% ipython --no-banner

In [1]: import numpy as np

In [2]: import numpy.linalg as la

In [3]: np.set_printoptions(precision=3, suppress=True, linewidth=160, legacy="1.25")

In [4]: rng = np.random.default_rng(783)

In [5]: theta = rng.uniform(0, 2 * np.pi, 36)

In [6]: Q, _ = la.qr(np.array([[0.0, 1.0], [0.9, 0.3], [0.3, -0.1], [0.5, -0.5], [0.8, -0.1]]))

In [7]: arr = 5 * np.c_[np.cos(theta), np.sin(theta)] @ Q.T

In [8]: print(arr)
[[ 4.286  1.264 -0.436 -2.155 -0.448]
 [-1.47   2.653  1.178  2.454  2.897]
 [ 3.277 -1.043 -1.003 -2.764 -2.128]
 [ 0.803  3.581  1.033  1.454  2.889]
 [-4.069 -0.33   0.704  2.53   1.199]
 [ 0.698 -3.078 -1.166 -2.175 -2.992]
 [-4.27  -1.113  0.483  2.228  0.576]
 [ 2.819 -1.564 -1.085 -2.748 -2.424]
 [ 4.061  2.497  0.02  -1.32   0.731]
 [ 4.29   1.631 -0.314 -1.954 -0.123]
 [ 3.871  2.793  0.157 -1.029  1.063]
 [ 2.773 -1.611 -1.092 -2.744 -2.449]
 [ 1.182  3.642  0.978  1.235  2.804]
 [-2.627 -3.568 -0.664 -0.231 -2.208]
 [-0.344 -3.471 -1.088 -1.699 -2.96 ]
 [-4.258 -1.031  0.508  2.266  0.645]
 [-3.477  0.773  0.953  2.748  1.962]
 [-1.985  2.297  1.163  2.6    2.77 ]
 [-2.385 -3.621 -0.73  -0.421 -2.344]
 [ 3.081 -1.28  -1.043 -2.765 -2.267]
 [-4.256 -1.021  0.511  2.27   0.653]
 [ 3.57   3.102  0.32  -0.657  1.448]
 [ 4.291  1.621 -0.318 -1.96  -0.132]
 [-1.951 -3.67  -0.833 -0.738 -2.547]
 [-2.019 -3.666 -0.818 -0.69  -2.518]
 [-1.886  2.371  1.167  2.574  2.799]
 [ 2.165  3.652  0.784  0.586  2.453]
 [ 3.043 -1.323 -1.049 -2.764 -2.291]
 [-2.889  1.492  1.075  2.754  2.385]
 [ 1.429 -2.679 -1.179 -2.441 -2.905]
 [ 3.285 -1.033 -1.001 -2.764 -2.122]
 [ 2.832 -1.551 -1.083 -2.75  -2.417]
 [ 3.036  3.427  0.535 -0.12   1.933]
 [-2.512  1.861  1.123  2.708  2.575]
 [-3.364  0.93   0.983  2.759  2.06 ]
 [ 1.43  -2.678 -1.179 -2.441 -2.905]]

In [9]: print(la.cond(arr) > 100)
True

In [10]: r = la.matrix_rank(arr)

In [11]: print(r)
2

In [12]: null = la.svd(arr)[2][r:].T

In [13]: print([int(la.matrix_rank(arr[:, :j + 1])) for j in range(5)])
[1, 2, 2, 2, 2]

In [14]: print([int(la.matrix_rank(np.delete(arr, i, axis=0))) for i in range(36)])
[2, 2, 2, 2, 2, 2, 2, 2, 2, 2, 2, 2, 2, 2, 2, 2, 2, 2, 2, 2, 2, 2, 2, 2, 2, 2, 2, 2, 2, 2, 2, 2, 2, 2, 2, 2]

In [15]: print(null.shape)
(5, 3)

In [16]: print([int(la.matrix_rank(arr[:i])) for i in range(1, len(arr) + 1)])
[1, 2, 2, 2, 2, 2, 2, 2, 2, 2, 2, 2, 2, 2, 2, 2, 2, 2, 2, 2, 2, 2, 2, 2, 2, 2, 2, 2, 2, 2, 2, 2, 2, 2, 2, 2]

In [17]: print(np.allclose(arr @ null, 0))
True
